$ python3 -q
>>> import numpy as np
>>> np.set_printoptions(precision=1, suppress=True, linewidth=200)
>>> A2 = np.array([[5, 2], [3, 0], [5, 3]])
>>> E = np.kron(np.eye(3, dtype=int), A2)
>>> E
array([[5, 2, 0, 0, 0, 0],
       [3, 0, 0, 0, 0, 0],
       [5, 3, 0, 0, 0, 0],
       [0, 0, 5, 2, 0, 0],
       [0, 0, 3, 0, 0, 0],
       [0, 0, 5, 3, 0, 0],
       [0, 0, 0, 0, 5, 2],
       [0, 0, 0, 0, 3, 0],
       [0, 0, 0, 0, 5, 3]])
>>> A2 = np.array([[0, -4, 5],
...     [-1, 4, 4],
...     [-3, -3, 0],
...     [-5, 2, 3],
...     [1, -2, 4],
...     [-4, -2, -1]])
>>> print(np.einsum("ik,kj->ij", E, A2))
[[ -2 -12  33]
 [  0 -12  15]
 [ -3  -8  37]
 [-25 -11   6]
 [ -9  -9   0]
 [-30  -9   9]
 [ -3 -14  18]
 [  3  -6  12]
 [ -7 -16  17]]
>>> np.linalg.matrix_rank(E @ A2)
np.int64(3)
>>> print(np.einsum("ik,kj->ji", E, A2))
[[ -2   0  -3 -25  -9 -30  -3   3  -7]
 [-12 -12  -8 -11  -9  -9 -14  -6 -16]
 [ 33  15  37   6   0   9  18  12  17]]
>>> A2 @ E
Traceback (most recent call last):
  File "<python-input-9>", line 1, in <module>
    A2 @ E
    ~~~^~~
ValueError: matmul: Input operand 1 has a mismatch in its core dimension 0, with gufunc signature (n?,k),(k,m?)->(n?,m?) (size 9 is different from 3)
>>> np.linalg.matrix_rank(np.vstack([E, A2.T]))
np.int64(6)
>>> x0 = np.array([-1, 3, 0, -1, -3, 1])
>>> target = E @ x0
>>> target
array([  1,  -3,   4,  -2,   0,  -3, -13,  -9, -12])
>>> try:
...     np.linalg.solve(E, target)
... except np.linalg.LinAlgError as e:
...     print("failed:", e)
... 
failed: Last 2 dimensions of the array must be square
>>> rng = np.random.default_rng(876)
>>> target = target + 0.3 * rng.normal(size=9)
>>> target
array([  1.4,  -2.7,   4.2,  -2.1,   0.1,  -2.8, -12.8,  -9.1, -12.1])
>>> b, *_ = np.linalg.lstsq(E, target)
>>> round(np.linalg.norm(target - E @ b), 1)
np.float64(0.4)
>>> b.round(1) + 0
array([-0.9,  2.9,  0. , -1. , -3. ,  1. ])
>>> A2 = np.c_[E[:, :1] @ np.array([[7]]), np.array([0, 1, 1, 0, 5, 1, 3, 0, -3])]
>>> A2
array([[35,  0],
       [21,  1],
       [35,  1],
       [ 0,  0],
       [ 0,  5],
       [ 0,  1],
       [ 0,  3],
       [ 0,  0],
       [ 0, -3]])
>>> np.round(np.linalg.lstsq(E, A2[:, 0])[0], 1) + 0
array([7., 0., 0., 0., 0., 0.])
>>> print(np.linalg.matrix_rank(np.c_[E, A2]))
7
>>> np.linalg.matrix_rank(A2)
np.int64(2)
>>> W1 = np.array([[2, 0, 0, 1, 2],
...     [2, 1, 1, 1, 1],
...     [2, 0, 0, 2, 1],
...     [0, 2, 0, 0, 2],
...     [2, 2, 1, 1, 1],
...     [0, 0, 1, 0, 2]])
>>> b = np.array([-1, 3, 2, 2, -1])
>>> hid = np.maximum(E @ W1 + b, 0)
>>> np.linalg.matrix_rank(hid)
np.int64(5)
>>> print((hid > 0).astype(int))
[[1 1 1 1 1]
 [1 1 1 1 1]
 [1 1 1 1 1]
 [1 1 1 1 1]
 [1 1 1 1 1]
 [1 1 1 1 1]
 [1 1 1 1 1]
 [1 1 1 1 1]
 [1 1 1 1 1]]
>>> hid
array([[13,  5,  4,  9, 11],
       [ 5,  3,  2,  5,  5],
       [15,  6,  5, 10, 12],
       [ 9,  7,  2, 12,  8],
       [ 5,  3,  2,  8,  2],
       [ 9,  9,  2, 12, 10],
       [ 9, 13,  9,  7,  8],
       [ 5,  9,  5,  5,  2],
       [ 9, 13, 10,  7, 10]])
>>> print((hid > 0).mean(axis=0))
[1. 1. 1. 1. 1.]
>>> C = np.array([[3, 1, 3], [2, 3, 3], [2, 1, 1], [3, 1, 2], [3, 1, 3]])
>>> (hid @ C).round(6).argmax(axis=1)
array([0, 0, 0, 0, 0, 0, 0, 0, 0])
>>> W1 @ C
array([[15,  5, 14],
       [16,  8, 15],
       [15,  5, 13],
       [10,  8, 12],
       [18, 11, 18],
       [ 8,  3,  7]])
